$ python -q
>>> import numpy as np
>>> np.set_printoptions(suppress=True, linewidth=140)
>>> A = np.load("w.npy")
>>> A.round(2)
array([[-2.07,  0.02,  0.16,  1.69, -1.26, -0.5 ],
       [ 1.93,  0.23,  0.73, -1.84,  0.66,  0.93],
       [-1.32, -0.49, -1.66,  1.62,  0.22, -1.26],
       [ 1.95, -0.22, -0.86, -1.37,  1.59,  0.1 ],
       [ 1.24,  0.51,  1.73, -1.58, -0.31,  1.27],
       [-2.05, -0.09, -0.22,  1.79, -1.03, -0.7 ],
       [ 0.44, -0.62, -2.21,  0.32,  1.53, -1.05],
       [-0.01, -0.64, -2.24,  0.7 ,  1.29, -1.19],
       [ 1.98, -0.19, -0.75, -1.43,  1.55,  0.16],
       [ 0.43, -0.62, -2.21,  0.32,  1.52, -1.05],
       [-1.62, -0.4 , -1.32,  1.77, -0.14, -1.16],
       [-0.11, -0.63, -2.23,  0.78,  1.23, -1.22],
       [ 1.56, -0.42, -1.55, -0.83,  1.78, -0.38],
       [-1.25, -0.5 , -1.72,  1.58,  0.29, -1.27],
       [-1.86, -0.28, -0.91,  1.84, -0.52, -1.01],
       [ 1.7 ,  0.36,  1.2 , -1.8 ,  0.26,  1.12],
       [-1.82,  0.3 ,  1.15,  1.18, -1.69,  0.09],
       [ 1.91,  0.24,  0.77, -1.84,  0.63,  0.95],
       [ 1.62, -0.4 , -1.48, -0.9 ,  1.77, -0.32],
       [ 0.66, -0.6 , -2.16,  0.11,  1.62, -0.96],
       [ 1.97, -0.2 , -0.8 , -1.41,  1.57,  0.13],
       [-0.74,  0.59,  2.13, -0.03, -1.65,  0.92],
       [ 1.99, -0.18, -0.73, -1.45,  1.54,  0.18],
       [-1.  , -0.56, -1.91,  1.43,  0.55, -1.3 ],
       [ 1.44, -0.46, -1.68, -0.7 ,  1.78, -0.48],
       [ 1.96, -0.21, -0.84, -1.38,  1.58,  0.11]])
>>> # null space of dimension 4
>>> W = np.array([[2, 1, 1, 1, 0],
...     [0, 2, 1, 3, 3],
...     [2, 0, 1, 0, 0],
...     [2, 0, 0, 1, 0],
...     [1, 0, 3, 2, 0],
...     [0, 2, 0, 1, 0]])
>>> beta = np.array([0, 4, 4, 0, 2])
>>> hid = np.maximum(A @ W + beta, 0)
>>> np.linalg.matrix_rank(hid)
np.int64(5)
>>> print(np.round((hid > 0).mean(axis=0), 2))
[0.46 0.81 0.85 0.65 1.  ]
>>> (hid > 0).astype(int)
array([[0, 1, 0, 0, 1],
       [1, 1, 1, 1, 1],
       [0, 0, 1, 0, 1],
       [1, 1, 1, 1, 1],
       [1, 1, 1, 1, 1],
       [0, 1, 0, 0, 1],
       [0, 1, 1, 1, 1],
       [0, 1, 1, 1, 1],
       [1, 1, 1, 1, 1],
       [0, 1, 1, 1, 1],
       [0, 0, 1, 0, 1],
       [0, 1, 1, 1, 1],
       [1, 1, 1, 1, 1],
       [0, 0, 1, 0, 1],
       [0, 0, 0, 0, 1],
       [1, 1, 1, 1, 1],
       [0, 1, 0, 0, 1],
       [1, 1, 1, 1, 1],
       [1, 1, 1, 1, 1],
       [0, 1, 1, 1, 1],
       [1, 1, 1, 1, 1],
       [1, 1, 1, 0, 1],
       [1, 1, 1, 1, 1],
       [0, 0, 1, 0, 1],
       [0, 1, 1, 1, 1],
       [1, 1, 1, 1, 1]])
>>> basis = np.array([[3, 2, 1], [2, 1, 1], [0, 3, 3], [3, 3, 0], [0, 3, 0]])
>>> W @ basis
array([[11, 11,  6],
       [13, 23,  5],
       [ 6,  7,  5],
       [ 9,  7,  2],
       [ 9, 17, 10],
       [ 7,  5,  2]])
>>> (hid @ basis).round(6).argmax(axis=1)
array([1, 1, 1, 1, 1, 1, 1, 1, 1, 1, 1, 1, 1, 1, 1, 1, 1, 1, 1, 1, 1, 1, 1, 1, 1, 1])
>>> Xs = A - A.mean(axis=0)
>>> vecs = np.linalg.svd(Xs)[2][:2]
>>> out = Xs - Xs @ vecs.T @ vecs
>>> np.round(np.diag(vecs.T @ vecs), 2)
array([0.48, 0.04, 0.56, 0.38, 0.35, 0.19])
>>> np.round(np.cov(Xs @ vecs.T, rowvar=False), 2) + 0
array([[5.01, 0.  ],
       [0.  , 3.08]])
>>> np.round((Xs @ vecs.T).std(axis=0), 2)
array([2.2 , 1.72])
>>> np.round(out.std(axis=0), 2) + 0
array([0., 0., 0., 0., 0., 0.])
>>> round(np.linalg.norm(out) / np.linalg.norm(Xs), 2)
np.float64(0.0)
>>> U, s, Vt = np.linalg.svd(A)
>>> s.round(2) + 0
array([11.4, 10.2,  0. ,  0. ,  0. ,  0. ])
>>> out = U[:, :2] @ np.diag(s[:2]) @ Vt[:2]
>>> np.linalg.matrix_rank(out)
np.int64(2)
>>> U, s, Vt = np.linalg.svd(A, full_matrices=False)
>>> np.round(np.sqrt((s ** 2).sum()), 2), round(np.linalg.norm(A), 2)
(np.float64(15.3), np.float64(15.3))
>>> print(np.round(s / s[0], 2) + 0)
[1.   0.89 0.   0.   0.   0.  ]
>>> np.round(U.T @ U, 2) + 0
array([[1., 0., 0., 0., 0., 0.],
       [0., 1., 0., 0., 0., 0.],
       [0., 0., 1., 0., 0., 0.],
       [0., 0., 0., 1., 0., 0.],
       [0., 0., 0., 0., 1., 0.],
       [0., 0., 0., 0., 0., 1.]])
>>> print(np.round(U.T @ A @ Vt.T, 2) + 0)
[[11.4  0.   0.   0.   0.   0. ]
 [ 0.  10.2  0.   0.   0.   0. ]
 [ 0.   0.   0.   0.   0.   0. ]
 [ 0.   0.   0.   0.   0.   0. ]
 [ 0.   0.   0.   0.   0.   0. ]
 [ 0.   0.   0.   0.   0.   0. ]]
>>> np.abs(U[:, 0]).round(6).argmax()
np.int64(0)
>>> print(np.round(Vt @ Vt.T, 2) + 0)
[[1. 0. 0. 0. 0. 0.]
 [0. 1. 0. 0. 0. 0.]
 [0. 0. 1. 0. 0. 0.]
 [0. 0. 0. 1. 0. 0.]
 [0. 0. 0. 0. 1. 0.]
 [0. 0. 0. 0. 0. 1.]]
>>> np.linalg.lstsq(A[:-1].T, A[-1])[2]
np.int32(2)
>>> np.unique(A.round(6), axis=0).shape
(26, 6)
>>> F = np.loadtxt("block7.csv", delimiter=",")
>>> print(F)
[[0. 0. 0. 0. 0. 0. 0.]
 [0. 1. 0. 0. 3. 3. 0.]
 [0. 3. 2. 2. 1. 2. 2.]
 [0. 1. 0. 1. 2. 0. 2.]
 [0. 0. 1. 2. 2. 3. 3.]
 [0. 3. 0. 0. 3. 3. 2.]
 [0. 2. 1. 1. 1. 3. 1.]]
>>> W = np.array([[2, 0], [0, 1], [2, 0], [1, 2], [1, 0], [1, 2], [0, 2]])
>>> beta = np.array([1, 0])
>>> hid = np.maximum(F @ W + beta, 0)
>>> np.round((hid > 0).mean(axis=0), 2)
array([1.  , 0.86])
>>> np.linalg.matrix_rank(hid)
np.int64(2)
>>> (hid > 0).astype(int)
array([[1, 0],
       [1, 1],
       [1, 1],
       [1, 1],
       [1, 1],
       [1, 1],
       [1, 1]])
>>> basis = np.array([[2, 0], [3, 0]])
>>> hid @ basis
array([[ 2.,  0.],
       [35.,  0.],
       [65.,  0.],
       [29.,  0.],
       [68.,  0.],
       [53.,  0.],
       [52.,  0.]])
>>> (hid @ basis).round(6).argmax(axis=1)
array([0, 0, 0, 0, 0, 0, 0])
>>> np.round(np.linalg.norm(F, 2) / np.linalg.norm(F), 2)
np.float64(0.89)
>>> np.argsort(-np.linalg.norm(F, axis=0).round(6), kind="stable")[:3]
array([5, 4, 1])
>>> print(np.linalg.cond(F) > 100)
True
>>> W0 = 0.9 ** np.abs(np.subtract.outer(np.arange(7), np.arange(7)))
>>> W0.round(2)
array([[1.  , 0.9 , 0.81, 0.73, 0.66, 0.59, 0.53],
       [0.9 , 1.  , 0.9 , 0.81, 0.73, 0.66, 0.59],
       [0.81, 0.9 , 1.  , 0.9 , 0.81, 0.73, 0.66],
       [0.73, 0.81, 0.9 , 1.  , 0.9 , 0.81, 0.73],
       [0.66, 0.73, 0.81, 0.9 , 1.  , 0.9 , 0.81],
       [0.59, 0.66, 0.73, 0.81, 0.9 , 1.  , 0.9 ],
       [0.53, 0.59, 0.66, 0.73, 0.81, 0.9 , 1.  ]])
>>> out = np.linalg.inv(W0)
>>> print(np.round(np.linalg.slogdet(W0)[0], 2))
1.0
>>> np.round(np.linalg.det(W0) * out, 2) + 0
array([[0., 0., 0., 0., 0., 0., 0.],
       [0., 0., 0., 0., 0., 0., 0.],
       [0., 0., 0., 0., 0., 0., 0.],
       [0., 0., 0., 0., 0., 0., 0.],
       [0., 0., 0., 0., 0., 0., 0.],
       [0., 0., 0., 0., 0., 0., 0.],
       [0., 0., 0., 0., 0., 0., 0.]])
>>> out = A / np.linalg.norm(A, axis=1, keepdims=True)
>>> gram = out @ out.T
>>> np.round(np.linalg.norm(out, axis=1), 2)
array([1., 1., 1., 1., 1., 1., 1., 1., 1., 1., 1., 1., 1., 1., 1., 1., 1., 1., 1., 1., 1., 1., 1., 1., 1., 1.])
>>> (gram - 2 * np.eye(26)).round(6).argmax(axis=1)
array([ 5, 17, 13, 25, 15,  0,  9, 11, 22,  6,  2,  7, 18,  2, 10, 17,  0,  1, 12,  6, 25, 16,  8, 13, 12,  3])
>>> rng = np.random.default_rng(8217)
>>> z = rng.permutation(7)
>>> out = W0[:, z] * rng.choice([-1, 1], 7)
>>> out.round(2)
array([[ 0.59, -0.81,  0.66, -0.9 ,  1.  , -0.53, -0.73],
       [ 0.66, -0.9 ,  0.73, -1.  ,  0.9 , -0.59, -0.81],
       [ 0.73, -1.  ,  0.81, -0.9 ,  0.81, -0.66, -0.9 ],
       [ 0.81, -0.9 ,  0.9 , -0.81,  0.73, -0.73, -1.  ],
       [ 0.9 , -0.81,  1.  , -0.73,  0.66, -0.81, -0.9 ],
       [ 1.  , -0.73,  0.9 , -0.66,  0.59, -0.9 , -0.81],
       [ 0.9 , -0.66,  0.81, -0.59,  0.53, -1.  , -0.73]])
>>> U, _, Vt = np.linalg.svd(W0.T @ out)
>>> np.round(U @ Vt, 2) + 0
array([[ 0.,  0.,  0.,  0.,  1.,  0.,  0.],
       [ 0.,  0.,  0., -1.,  0.,  0.,  0.],
       [ 0., -1.,  0.,  0.,  0.,  0.,  0.],
       [ 0.,  0.,  0.,  0.,  0.,  0., -1.],
       [ 0.,  0.,  1.,  0.,  0.,  0.,  0.],
       [ 1.,  0.,  0.,  0.,  0.,  0.,  0.],
       [ 0.,  0.,  0.,  0.,  0., -1.,  0.]])
>>> r0 = np.array([3, 1, 1])
>>> np.round(np.correlate(out[4], out[0], "full"), 2)
array([-0.66,  0.11,  0.6 , -1.62,  2.23, -2.65,  4.24, -2.69,  1.44, -0.68,  0.45,  0.25, -0.53])
>>> print(np.round(np.polyval(r0, out[4]), 2))
[4.33 2.16 5.   1.87 2.95 2.16 2.53]
>>> m1 = np.loadtxt("a.csv", delimiter=",")
>>> m1
array([[13.,  1.,  3.,  3.,  3.],
       [ 2., -7.,  3.,  1.,  1.],
       [ 3.,  0., -7.,  2.,  2.],
       [ 2.,  0.,  0., 10.,  1.],
       [ 1.,  1.,  1.,  3., 33.]])
>>> out = m1 / np.linalg.norm(m1, axis=1, keepdims=True)
>>> gram = out @ out.T
>>> print(round(float(np.degrees(np.arccos(np.clip(gram[2, 1], -1, 1)))), 2))
99.74
>>> print((np.abs(gram) > 0.9).astype(int))
[[1 0 0 0 0]
 [0 1 0 0 0]
 [0 0 1 0 0]
 [0 0 0 1 0]
 [0 0 0 0 1]]
>>> print(gram.round(2))
[[ 1.    0.3   0.26  0.41  0.27]
 [ 0.3   1.   -0.17  0.18  0.13]
 [ 0.26 -0.17  1.    0.34  0.25]
 [ 0.41  0.18  0.34  1.    0.19]
 [ 0.27  0.13  0.25  0.19  1.  ]]
>>> J = np.load("arr.npy")
>>> J
array([[ 0.98,  1.98,  1.  ,  3.03, -0.98],
       [ 0.99,  2.02,  1.  ,  3.  , -0.95],
       [ 1.03,  1.97,  0.97,  3.  , -0.98],
       [ 0.98,  2.01,  0.97,  2.98, -1.  ],
       [ 1.02,  2.03,  1.01,  3.03, -0.99],
       [ 1.03,  2.01,  1.  ,  3.04, -0.98],
       [ 1.  ,  2.01,  0.99,  3.  , -1.03],
       [ 1.99, -0.02, -1.99,  1.  , -2.99],
       [ 2.02,  0.01, -2.  ,  1.01, -2.99],
       [ 2.03, -0.04, -1.98,  1.  , -2.98],
       [ 1.97,  0.  , -1.99,  1.  , -2.99],
       [ 2.01,  0.04, -2.  ,  1.01, -3.  ],
       [ 2.01,  0.02, -1.98,  1.01, -2.98],
       [ 2.  , -0.02, -2.03,  1.02, -3.02]])
>>> out = np.c_[J[:, :4] @ np.array([[1, 2, -4, 9], [3, -9, 0, 5], [-2, -1, 6, -9], [6, -1, -1, -1]]), np.array([0, 0, 2, 3, 2, 3, 3, 1, 0, 0, 3, 1, 0, 1])]
>>> print(out.round(2))
[[ 23.1  -19.89  -0.95   6.69   0.  ]
 [ 23.05 -20.2   -0.96   7.01   0.  ]
 [ 23.   -19.64  -1.3    7.39   2.  ]
 [ 22.95 -20.08  -1.08   7.16   3.  ]
 [ 23.27 -20.27  -1.05   7.21   2.  ]
 [ 23.3  -20.07  -1.16   7.28   3.  ]
 [ 23.05 -20.08  -1.06   7.14   3.  ]
 [ 11.91   5.15 -20.9   34.72   1.  ]
 [ 12.11   4.94 -21.09  35.22   0.  ]
 [ 11.87   5.4  -21.    34.89   0.  ]
 [ 11.95   4.93 -20.82  34.64   3.  ]
 [ 12.19   4.65 -21.05  35.28   1.  ]
 [ 12.09   4.81 -20.93  35.     0.  ]
 [ 12.12   5.19 -21.2   35.15   1.  ]]
>>> np.linalg.matrix_rank(np.c_[J, out])
np.int64(6)
>>> np.linalg.matrix_rank(out)
np.int64(5)
>>> np.round(np.linalg.norm(np.linalg.qr(J)[0].T @ out, axis=0) ** 2 / ((out ** 2).sum(axis=0) + 1e-12), 2)
array([1.  , 1.  , 1.  , 1.  , 0.71])
>>> out = np.array([[1, 6, -1], [9, 7, 9], [9, 6, -4]])
>>> X = out + out.T
>>> X
array([[ 2, 15,  8],
       [15, 14, 15],
       [ 8, 15, -8]])
>>> def softmax(z):
...     e = np.exp(z - z.max(axis=-1, keepdims=True))
...     return e / e.sum(axis=-1, keepdims=True)
... 
>>> np.round(softmax(X[0] + 5), 2) + 0
array([0., 1., 0.])
>>> softmax(X).sum(axis=1)
array([1., 1., 1.])
>>> scores = X @ X.T / np.sqrt(3)
>>> np.round(softmax(scores), 2) + 0
array([[0., 1., 0.],
       [0., 1., 0.],
       [0., 0., 1.]])
>>> print(softmax(scores)[0] @ X)
[15. 14. 15.]
>>> out = W0 + rng.integers(-2, 3, (7, 1)) @ rng.integers(-2, 3, (1, 7))
>>> out.round(2)
array([[ 0.  ,  2.9 , -1.19, -0.27,  1.66, -1.41,  1.53],
       [-1.1 ,  5.  , -3.1 , -1.19,  2.73, -3.34,  2.59],
       [-0.19,  2.9 , -1.  , -0.1 ,  1.81, -1.27,  1.66],
       [ 0.73,  0.81,  0.9 ,  1.  ,  0.9 ,  0.81,  0.73],
       [ 2.66, -3.27,  4.81,  2.9 , -1.  ,  4.9 , -1.19],
       [ 0.59,  0.66,  0.73,  0.81,  0.9 ,  1.  ,  0.9 ],
       [ 2.53, -3.41,  4.66,  2.73, -1.19,  4.9 , -1.  ]])
>>> np.round(np.linalg.svd(out - W0, compute_uv=False), 2) + 0
array([14.97,  0.  ,  0.  ,  0.  ,  0.  ,  0.  ,  0.  ])
>>> Q = X.astype(float).copy()
>>> for j in range(3):
...     Q[:, j] -= Q[:, :j] @ (Q[:, :j].T @ Q[:, j])
...     Q[:, j] /= np.linalg.norm(Q[:, j])
... 
>>> np.round(Q.T @ Q, 2) + 0
array([[1., 0., 0.],
       [0., 1., 0.],
       [0., 0., 1.]])
